$ python3 -q
>>> import numpy as np
>>> np.set_printoptions(precision=2, suppress=True, linewidth=140, floatmode="fixed")
>>> tidy = lambda a: np.round(a, 2) + 0
>>> data = np.array([[-2.01, -0.01, 5.01],
...     [-2.01, -0.03, 4.99],
...     [-1.99, 0.01, 4.98],
...     [-1.99, 0.01, 5.02],
...     [-2.01, -0.03, 4.99],
...     [-1.98, 0.01, 4.93],
...     [2.0, 5.0, -3.0],
...     [2.05, 4.98, -3.02],
...     [1.98, 5.0, -2.99],
...     [2.0, 4.99, -3.02],
...     [1.98, 5.0, -2.99],
...     [1.98, 4.99, -2.98],
...     [-2.98, -1.04, -4.98],
...     [-2.99, -1.0, -4.98],
...     [-3.01, -0.99, -4.97],
...     [-3.01, -1.04, -5.02],
...     [-3.0, -1.03, -5.01],
...     [-2.99, -1.0, -5.03]])
>>> # rows 1 and 4 are equal
>>> Xs = data - data.mean(axis=0)
>>> vecs = np.linalg.svd(Xs)[2][:2]
>>> out = Xs - Xs @ vecs.T @ vecs
>>> tidy(np.diag(vecs.T @ vecs))
array([0.41, 0.59, 1.00])
>>> print(tidy(np.linalg.norm(out) / np.linalg.norm(Xs)))
0.0
>>> tidy(np.cov(Xs @ vecs.T, rowvar=False))
array([[20.48,  0.00],
       [ 0.00, 11.47]])
>>> tidy(out.std(axis=0))
array([0.01, 0.01, 0.00])
>>> np.linalg.norm(out, axis=1).round(6).argmax()
np.int64(7)
>>> X = np.load("x.npy")
>>> print(X)
[[-1  0  0]
 [ 1  1  0]
 [ 2  2  0]]
>>> # triangular
>>> U, s, Vh = np.linalg.svd(X)
>>> vecs = Vh[:(s > 1e-8).sum()]
>>> rng = np.random.default_rng(20)
>>> x = X[0] + -1 * X[2] + rng.integers(2) * np.eye(3)[2]
>>> x
array([-3.00, -2.00,  1.00])
>>> tidy(np.linalg.norm(x - vecs.T @ vecs @ x))
np.float64(1.0)
>>> np.allclose(vecs.T @ vecs @ x, x)
False
>>> print(tidy(vecs.T @ vecs))
[[1.00 0.00 0.00]
 [0.00 1.00 0.00]
 [0.00 0.00 0.00]]
>>> np.linalg.matrix_rank(np.vstack([X, x]))
np.int64(3)
>>> tidy(np.trace(np.linalg.pinv(X) @ X))
np.float64(2.0)
>>> np.linalg.lstsq(X[:-1].T, X[-1])[2]
np.int32(2)
>>> m1 = np.array([[0, 3, 0], [0, 0, 0], [0, 0, 0]])
>>> rk = np.linalg.matrix_rank(m1)
>>> rk
np.int64(1)
>>> N = np.linalg.svd(m1)[2][rk:].T
>>> np.linalg.matrix_rank(m1.T @ m1), np.linalg.matrix_rank(m1 @ m1.T)
(np.int64(1), np.int64(1))
>>> print([int(np.linalg.matrix_rank(m1[:, :j + 1])) for j in range(3)])
[0, 1, 1]
>>> [int(np.linalg.matrix_rank(m1[:i])) for i in range(1, len(m1) + 1)]
[1, 1, 1]
>>> print(np.linalg.matrix_rank(m1, rtol=0.1))
1
>>> np.linalg.cond(m1) > 100
np.True_
>>> np.argsort(-np.linalg.norm(m1, axis=0).round(6), kind="stable")[:3]
array([1, 0, 2])
>>> print(tidy(np.linalg.norm(m1, 2) / np.linalg.norm(m1)))
1.0
>>> [round(float(x), 2) for x in np.linalg.svd(m1, compute_uv=False)[:3]]
[3.0, 0.0, 0.0]
>>> Q, _ = np.linalg.qr(np.array([[-1.5, 0.6, 0.3], [0.0, -0.4, 0.6], [1.0, -0.7, -0.5]]))
>>> ev = np.array([3, 2, 3])
>>> J = Q @ np.diag(ev) @ Q.T
>>> print(tidy(J))
[[ 2.91 -0.25 -0.13]
 [-0.25  2.28 -0.37]
 [-0.13 -0.37  2.81]]
>>> Q, R = np.linalg.qr(J)
>>> Q.shape, R.shape
((3, 3), (3, 3))
>>> tidy(Q @ R)
array([[ 2.91, -0.25, -0.13],
       [-0.25,  2.28, -0.37],
       [-0.13, -0.37,  2.81]])
>>> tidy(abs(R[0, 0])), tidy(np.linalg.norm(J[:, 0]))
(np.float64(2.93), np.float64(2.93))
>>> tidy(Q)
array([[-1.00, -0.08,  0.06],
       [ 0.09, -0.98,  0.17],
       [ 0.04,  0.17,  0.98]])
>>> tidy(Q.T @ Q)
array([[1.00, 0.00, 0.00],
       [0.00, 1.00, 0.00],
       [0.00, 0.00, 1.00]])
>>> U, s, Vh = np.linalg.svd(m1)
>>> np.argmax(s[:-1] / (s[1:] + 1e-6)) + 1
np.int64(1)
>>> out = U[:, :1] @ np.diag(s[:1]) @ Vh[:1]
>>> tidy(np.linalg.norm(m1 - out, 2)), s[1]
(np.float64(0.0), np.float64(0.0))
>>> cov = J.T @ J
>>> (J @ J.T).shape
(3, 3)
>>> np.linalg.matrix_rank(cov)
np.int64(3)
>>> out = np.linalg.inv(J)
>>> tidy(np.linalg.inv(out))
array([[ 2.91, -0.25, -0.13],
       [-0.25,  2.28, -0.37],
       [-0.13, -0.37,  2.81]])
>>> print(tidy(np.linalg.det(J) * np.linalg.det(out)))
1.0
>>> tidy(out)
array([[0.35, 0.04, 0.02],
       [0.04, 0.45, 0.06],
       [0.02, 0.06, 0.37]])
>>> feats = np.loadtxt("block7.csv", delimiter=",")
>>> feats
array([[1.00, 1.00, 2.00],
       [1.00, 0.00, 1.00],
       [0.00, 2.00, 2.00]])
>>> # rank 2
>>> blk = np.stack([feats, -1 * feats, feats[::-1]])
>>> print(blk.shape)
(3, 3, 3)
>>> (blk @ feats.T).shape
(3, 3, 3)
>>> blk.sum(axis=0)
array([[0.00, 2.00, 2.00],
       [1.00, 0.00, 1.00],
       [1.00, 1.00, 2.00]])
>>> print(tidy(np.linalg.norm(blk, axis=(1, 2))))
[4.00 4.00 4.00]
>>> arr = np.loadtxt("run4.csv", delimiter=",")
>>> arr
array([[ 1.00, -1.00,  0.00,  0.00],
       [-1.00,  0.00, -1.00,  0.00],
       [ 0.00, -1.00,  2.00, -1.00],
       [ 0.00,  0.00, -1.00,  0.00]])
>>> # symmetric
>>> try:
...     np.linalg.cholesky(arr)
... except np.linalg.LinAlgError as e:
...     print(repr(e))
... 
LinAlgError('Matrix is not positive definite')
>>> [round(float(np.linalg.det(arr[:i, :i])), 2) + 0 for i in range(1, 5)]
[1.0, -1.0, -3.0, 1.0]
>>> ev, vecs = np.linalg.eigvalsh(arr)
Traceback (most recent call last):
  File "<python-input-73>", line 1, in <module>
    ev, vecs = np.linalg.eigvalsh(arr)
    ^^^^^^^^
ValueError: too many values to unpack (expected 2)
>>> ev, vecs = np.linalg.eigh(arr)
>>> tidy(np.linalg.eigvalsh(arr @ arr))
array([0.06, 1.00, 2.09, 7.85])
>>> tidy(np.abs(vecs[:, -1]))
array([0.21, 0.38, 0.85, 0.30])
>>> print(tidy(vecs @ np.diag(ev) @ vecs.T))
[[ 1.00 -1.00  0.00  0.00]
 [-1.00  0.00 -1.00  0.00]
 [ 0.00 -1.00  2.00 -1.00]
 [ 0.00  0.00 -1.00  0.00]]
>>> ev.sum(), np.trace(arr)
(np.float64(3.0), np.float64(3.0))
>>> print(np.unique(ev.round(6) + 0, return_counts=True)[1])
[1 1 1 1]
>>> tidy(np.linalg.eigvalsh(arr + -1 * np.eye(4)))
array([-2.00, -1.25,  0.45,  1.80])
>>> print(tidy(ev))
[-1.00 -0.25  1.45  2.80]
>>> x = np.array([1, -1, 2, 0])
>>> rhs = arr @ x
>>> rhs
array([ 2.00, -3.00,  5.00, -2.00])
>>> print(tidy(np.linalg.solve(arr, rhs + arr[:, 1])))
[1.00 0.00 2.00 0.00]
>>> tidy(np.linalg.solve(arr, rhs))
array([ 1.00, -1.00,  2.00,  0.00])
>>> tidy(np.linalg.solve(arr, 4 * rhs))
array([ 4.00, -4.00,  8.00,  0.00])
>>> print(tidy(np.linalg.solve(arr.T, arr[1])))
[0.00 1.00 0.00 0.00]
>>> out = np.array([[2, 2, -1, 2], [0, 0, 2, 0], [1, -1, -2, 0], [1, 0, -2, -1]])
>>> A = out - out.T
>>> A
array([[ 0,  2, -2,  1],
       [-2,  0,  3,  0],
       [ 2, -3,  0,  2],
       [-1,  0, -2,  0]])
>>> # skew-symmetric
>>> print(tidy(np.abs(np.linalg.eigvals(A)).max()))
4.41
>>> np.allclose(A @ A.T, A.T @ A)
True
>>> print(tidy(np.sort(np.abs(np.linalg.eigvals(A)))))
[1.59 1.59 4.41 4.41]
>>> np.trace(A)
np.int64(0)
>>> np.linalg.matrix_power(A, 2)
array([[ -9,   6,   4,  -4],
       [  6, -13,   4,   4],
       [  4,   4, -17,   2],
       [ -4,   4,   2,  -5]])
>>> A.inv()
Traceback (most recent call last):
  File "<python-input-98>", line 1, in <module>
    A.inv()
    ^^^^^
AttributeError: 'numpy.ndarray' object has no attribute 'inv'
>>> (A - A.T) / 2
array([[ 0.00,  2.00, -2.00,  1.00],
       [-2.00,  0.00,  3.00,  0.00],
       [ 2.00, -3.00,  0.00,  2.00],
       [-1.00,  0.00, -2.00,  0.00]])
>>> W0 = np.load("mat.npy")
>>> print(W0)
[[0.00 3.00 3.00 2.00]
 [3.00 0.00 0.00 0.00]
 [3.00 0.00 0.00 0.00]
 [2.00 0.00 0.00 0.00]]
>>> out = W0 / np.linalg.norm(W0, axis=1, keepdims=True)
>>> cov = out @ out.T
>>> tidy(np.linalg.norm(out, axis=1))
array([1.00, 1.00, 1.00, 1.00])
>>> cov
array([[1.00, 0.00, 0.00, 0.00],
       [0.00, 1.00, 1.00, 1.00],
       [0.00, 1.00, 1.00, 1.00],
       [0.00, 1.00, 1.00, 1.00]])
>>> (cov - 2 * np.eye(4)).round(6).argmax(axis=1)
array([1, 2, 1, 1])
>>> np.argwhere(np.triu(np.abs(cov) > 0.95, 1))
array([[1, 2],
       [1, 3],
       [2, 3]])
>>> (np.abs(cov) > 0.9).astype(int)
array([[1, 0, 0, 0],
       [0, 1, 1, 1],
       [0, 1, 1, 1],
       [0, 1, 1, 1]])
